% ipython --no-banner

In [1]: import numpy as np

In [2]: np.set_printoptions(suppress=True, linewidth=140)

In [3]: def tidy(a):
   ...:     return np.round(a, 1) + 0
   ...: 

In [4]: X = np.load("w.npy")

In [5]: X
Out[5]: 
array([[ 1, -2,  0,  0,  0,  0],
       [-1,  1,  0,  0,  0,  0],
       [ 1,  1,  0,  0,  0,  0],
       [ 0,  0,  1, -2,  0,  0],
       [ 0,  0, -1,  1,  0,  0],
       [ 0,  0,  1,  1,  0,  0],
       [ 0,  0,  0,  0,  1, -2],
       [ 0,  0,  0,  0, -1,  1],
       [ 0,  0,  0,  0,  1,  1]])

In [6]: out = np.c_[X[:, :5] @ np.array([[2, 4, 3, 4, 5],
   ...:     [7, 2, 3, 9, 6],
   ...:     [7, 9, 6, 1, 1],
   ...:     [8, 7, 5, 9, 6],
   ...:     [4, 3, 0, 5, 4]]), np.array([0, 2, 0, 0, 3, 0, 3, 0, 2])]

In [7]: out
Out[7]: 
array([[-12,   0,  -3, -14,  -7,   0],
       [  5,  -2,   0,   5,   1,   2],
       [  9,   6,   6,  13,  11,   0],
       [ -9,  -5,  -4, -17, -11,   0],
       [  1,  -2,  -1,   8,   5,   3],
       [ 15,  16,  11,  10,   7,   0],
       [  4,   3,   0,   5,   4,   3],
       [ -4,  -3,   0,  -5,  -4,   0],
       [  4,   3,   0,   5,   4,   2]])

In [8]: tidy(np.linalg.lstsq(X, out[:, 0])[0])
Out[8]: array([2., 7., 7., 8., 4., 0.])

In [9]: np.linalg.matrix_rank(out)
Out[9]: np.int64(6)

In [10]: out = X[0, 0] * X[1:] - np.outer(X[1:, 0], X[0])

In [11]: out
Out[11]: 
array([[ 0, -1,  0,  0,  0,  0],
       [ 0,  3,  0,  0,  0,  0],
       [ 0,  0,  1, -2,  0,  0],
       [ 0,  0, -1,  1,  0,  0],
       [ 0,  0,  1,  1,  0,  0],
       [ 0,  0,  0,  0,  1, -2],
       [ 0,  0,  0,  0, -1,  1],
       [ 0,  0,  0,  0,  1,  1]])

In [12]: X[:, 0] / X[0, 0]
Out[12]: array([ 1., -1.,  1.,  0.,  0.,  0.,  0.,  0.,  0.])

In [13]: np.flatnonzero(~out.round(6).any(axis=1))
Out[13]: array([], dtype=int64)

In [14]: hat = X @ np.linalg.solve(X.T @ X, X.T)

In [15]: tidy(hat @ X[:, 1])
Out[15]: array([-2.,  1.,  1.,  0.,  0.,  0.,  0.,  0.,  0.])

In [16]: np.trace(hat)
Out[16]: np.float64(6.0)

In [17]: out = X / np.sqrt((X ** 2).mean(axis=1, keepdims=True))

In [18]: tidy(np.linalg.norm(out, axis=1))
Out[18]: array([2.4, 2.4, 2.4, 2.4, 2.4, 2.4, 2.4, 2.4, 2.4])

In [19]: tidy(X - X.mean(axis=1, keepdims=True))
Out[19]: 
array([[ 1.2, -1.8,  0.2,  0.2,  0.2,  0.2],
       [-1. ,  1. ,  0. ,  0. ,  0. ,  0. ],
       [ 0.7,  0.7, -0.3, -0.3, -0.3, -0.3],
       [ 0.2,  0.2,  1.2, -1.8,  0.2,  0.2],
       [ 0. ,  0. , -1. ,  1. ,  0. ,  0. ],
       [-0.3, -0.3,  0.7,  0.7, -0.3, -0.3],
       [ 0.2,  0.2,  0.2,  0.2,  1.2, -1.8],
       [ 0. ,  0. ,  0. ,  0. , -1. ,  1. ],
       [-0.3, -0.3, -0.3, -0.3,  0.7,  0.7]])

In [20]: m1 = np.load("a.npy")

In [21]: m1
Out[21]: 
array([[ 2,  2,  0, -1,  1, -2, -1,  0, -1],
       [-1,  2,  2,  0, -1,  1, -2, -1,  0],
       [ 0, -1,  2,  2,  0, -1,  1, -2, -1],
       [-1,  0, -1,  2,  2,  0, -1,  1, -2],
       [-2, -1,  0, -1,  2,  2,  0, -1,  1],
       [ 1, -2, -1,  0, -1,  2,  2,  0, -1],
       [-1,  1, -2, -1,  0, -1,  2,  2,  0],
       [ 0, -1,  1, -2, -1,  0, -1,  2,  2],
       [ 2,  0, -1,  1, -2, -1,  0, -1,  2]])

In [22]: (m1 @ m1)[0]
Out[22]: array([ -2,  10,  10,  -5,   4,  -2, -11,  -5,   1])

In [23]: m1 @ np.ones(9)
Out[23]: array([0., 0., 0., 0., 0., 0., 0., 0., 0.])

In [24]: m1 @ (-1.0) ** np.arange(9)
Out[24]: array([ 2., -4.,  4., -6.,  2.,  0., -2.,  2.,  2.])

In [25]: W1 = np.array([[2, 2, 0, 1],
    ...:     [0, 0, 1, 3],
    ...:     [0, 0, 2, 2],
    ...:     [0, 3, 0, 1],
    ...:     [3, 1, 3, 0],
    ...:     [2, 0, 2, 2],
    ...:     [2, 3, 2, 3],
    ...:     [2, 1, 3, 3],
    ...:     [0, 2, 1, 0]])

In [26]: c = np.array([-2, -3, -1, 3])

In [27]: hid = np.maximum(m1 @ W1 + c, 0)

In [28]: np.linalg.matrix_rank(hid)
Out[28]: np.int64(4)

In [29]: tidy((hid > 0).mean(axis=0))
Out[29]: array([0.4, 0.3, 0.4, 0.8])

In [30]: hid
Out[30]: 
array([[ 0,  0,  0,  3],
       [ 0,  0,  0,  5],
       [ 0,  2,  0,  1],
       [ 2,  0,  2,  2],
       [ 2,  0,  6,  0],
       [ 5,  2,  0,  6],
       [ 2,  0,  4, 10],
       [ 0,  0,  3,  3],
       [ 0,  5,  0,  0]])

In [31]: cent = np.array([[1, 3, 3], [0, 1, 1], [0, 3, 1], [2, 3, 0]])

In [32]: hid @ cent
Out[32]: 
array([[ 6,  9,  0],
       [10, 15,  0],
       [ 2,  5,  2],
       [ 6, 18,  8],
       [ 2, 24, 12],
       [17, 35, 17],
       [22, 48, 10],
       [ 6, 18,  3],
       [ 0,  5,  5]])

In [33]: W1 @ cent
Out[33]: 
array([[ 4, 11,  8],
       [ 6, 12,  1],
       [ 4, 12,  2],
       [ 2,  6,  3],
       [ 3, 19, 13],
       [ 6, 18,  8],
       [ 8, 24, 11],
       [ 8, 25, 10],
       [ 0,  5,  3]])

In [34]: (hid @ cent).round(6).argmax(axis=1)
Out[34]: array([1, 1, 1, 1, 1, 1, 1, 1, 1])

In [35]: feats = np.loadtxt("run14.csv", delimiter=",")

In [36]: feats
Out[36]: 
array([[ 0.,  3., -4.,  0.],
       [-3.,  0.,  1.,  1.],
       [ 4., -1.,  0., -3.],
       [ 0., -1.,  3.,  0.]])

In [37]: f = np.array([2, 1, 4, 5])

In [38]: out = feats + np.outer(f, np.eye(4)[1])

In [39]: out
Out[39]: 
array([[ 0.,  5., -4.,  0.],
       [-3.,  1.,  1.,  1.],
       [ 4.,  3.,  0., -3.],
       [ 0.,  4.,  3.,  0.]])

In [40]: np.linalg.determinant(feats)
---------------------------------------------------------------------------
AttributeError                            Traceback (most recent call last)
Cell In[40], line 1
----> 1 np.linalg.determinant(feats)

AttributeError: module 'numpy.linalg' has no attribute 'determinant'

In [41]: (feats - feats.T) / 2
Out[41]: 
array([[ 0.,  3., -4.,  0.],
       [-3.,  0.,  1.,  1.],
       [ 4., -1.,  0., -3.],
       [ 0., -1.,  3.,  0.]])

In [42]: tidy(np.sort(np.abs(np.linalg.eigvals(feats))))
Out[42]: array([0.8, 0.8, 5.9, 5.9])

In [43]: (feats + feats.T) / 2
Out[43]: 
array([[0., 0., 0., 0.],
       [0., 0., 0., 0.],
       [0., 0., 0., 0.],
       [0., 0., 0., 0.]])

In [44]: E = np.load("mat.npy")

In [45]: tidy(E)
Out[45]: 
array([[ 0.4, -2. , -1.6, -2.8, -1.5,  0.3, -2.5,  1.4],
       [-0.6,  1.9,  1.8,  2.7,  1.1, -0.2,  2.4, -1.7],
       [ 0.4, -2. , -1.6, -2.8, -1.5,  0.3, -2.5,  1.5],
       [ 2. , -1.1, -2.3, -1.3,  1.9, -0.2, -1.2,  2.8],
       [-1.1, -1.5, -0.1, -2.4, -3.3,  0.6, -2.1, -0.4],
       [-0.6, -1.8, -0.7, -2.7, -2.7,  0.5, -2.4,  0.4],
       [ 0.7, -1.9, -1.8, -2.7, -1. ,  0.2, -2.4,  1.8],
       [-1.5, -1.3,  0.4, -2.1, -3.5,  0.6, -1.8, -0.9],
       [ 0.6,  1.8,  0.7,  2.7,  2.7, -0.5,  2.4, -0.4],
       [ 1.4,  1.4, -0.2,  2.2,  3.4, -0.6,  1.9,  0.7],
       [ 1.4,  1.3, -0.3,  2.2,  3.5, -0.6,  1.8,  0.8],
       [-1.8, -1. ,  0.8, -1.7, -3.6,  0.6, -1.4, -1.3],
       [ 0.9, -1.9, -1.9, -2.7, -0.7,  0.2, -2.4,  1.9],
       [ 2. , -1.1, -2.3, -1.3,  1.8, -0.2, -1.3,  2.7],
       [-2.2,  0.5,  2.1,  0.4, -2.8,  0.4,  0.4, -2.6],
       [ 1.8, -1.4, -2.3, -1.8,  1.2, -0.1, -1.6,  2.7],
       [-1.5,  1.6,  2.3,  2.2, -0.5,  0. ,  2. , -2.5],
       [-0.1,  2. ,  1.4,  2.8,  1.8, -0.4,  2.5, -1.2],
       [ 0.3, -2. , -1.5, -2.8, -1.6,  0.3, -2.5,  1.4],
       [-1.4,  1.7,  2.2,  2.3, -0.2, -0.1,  2.1, -2.4],
       [-2.2,  0.1,  1.9, -0.2, -3.2,  0.5, -0.1, -2.4],
       [ 0.5, -2. , -1.7, -2.8, -1.3,  0.3, -2.5,  1.6],
       [ 0.9,  1.7,  0.4,  2.6,  3.1, -0.5,  2.2,  0.1],
       [-0.8,  1.9,  1.9,  2.7,  0.7, -0.2,  2.4, -1.9],
       [-2.3,  0.2,  1.9,  0. , -3.1,  0.4,  0.1, -2.5],
       [ 0.2, -2. , -1.5, -2.8, -1.7,  0.3, -2.5,  1.3],
       [ 1. ,  1.6,  0.3,  2.5,  3.2, -0.5,  2.2,  0.2]])

In [46]: np.count_nonzero(E)
Out[46]: np.int64(216)

In [47]: E.shape
Out[47]: (27, 8)

In [48]: tidy(np.abs(E).max())
Out[48]: np.float64(3.6)

In [49]: np.linalg.matrix_rank(E)
Out[49]: np.int64(2)

In [50]: tidy(E.mean(axis=0))
Out[50]: array([-0.1, -0.2, -0.1, -0.3, -0.3,  0.1, -0.2,  0. ])

In [51]: tidy(np.linalg.svd(E, compute_uv=False))
Out[51]: array([21.1, 15.1,  0. ,  0. ,  0. ,  0. ,  0. ,  0. ])

In [52]: tidy(np.linalg.norm(E))
Out[52]: np.float64(26.0)

In [53]: lab = E[:, 5] > np.median(E[:, 5])

In [54]: f = E[lab].mean(axis=0) - E[~lab].mean(axis=0)

In [55]: lab.astype(int)
Out[55]: array([1, 0, 1, 0, 1, 1, 1, 1, 0, 0, 0, 1, 0, 0, 1, 0, 0, 0, 1, 0, 1, 1, 0, 0, 1, 1, 0])

In [56]: out = E / np.linalg.norm(E, axis=1, keepdims=True)

In [57]: cov = out @ out.T

In [58]: tidy(cov[11])
Out[58]: 
array([ 0.5, -0.4,  0.5, -0.4,  0.9,  0.8,  0.3,  1. , -0.8, -1. , -1. ,  1. ,  0.3, -0.4,  0.7, -0.2,  0.1, -0.6,  0.5,  0. ,  0.8,  0.4,
       -0.9, -0.3,  0.8,  0.5, -0.9])

In [59]: (cov - 2 * np.eye(27)).round(6).argmax(axis=1)
Out[59]: array([ 2, 23,  0, 13,  7,  4, 12, 11, 22, 10,  9,  7,  6,  3, 24, 13, 19,  1, 25, 16, 24,  2, 26,  1, 20, 18, 22])

In [60]: tidy(np.degrees(np.arccos(np.clip(cov[11, 14], -1, 1))))
Out[60]: np.float64(44.8)
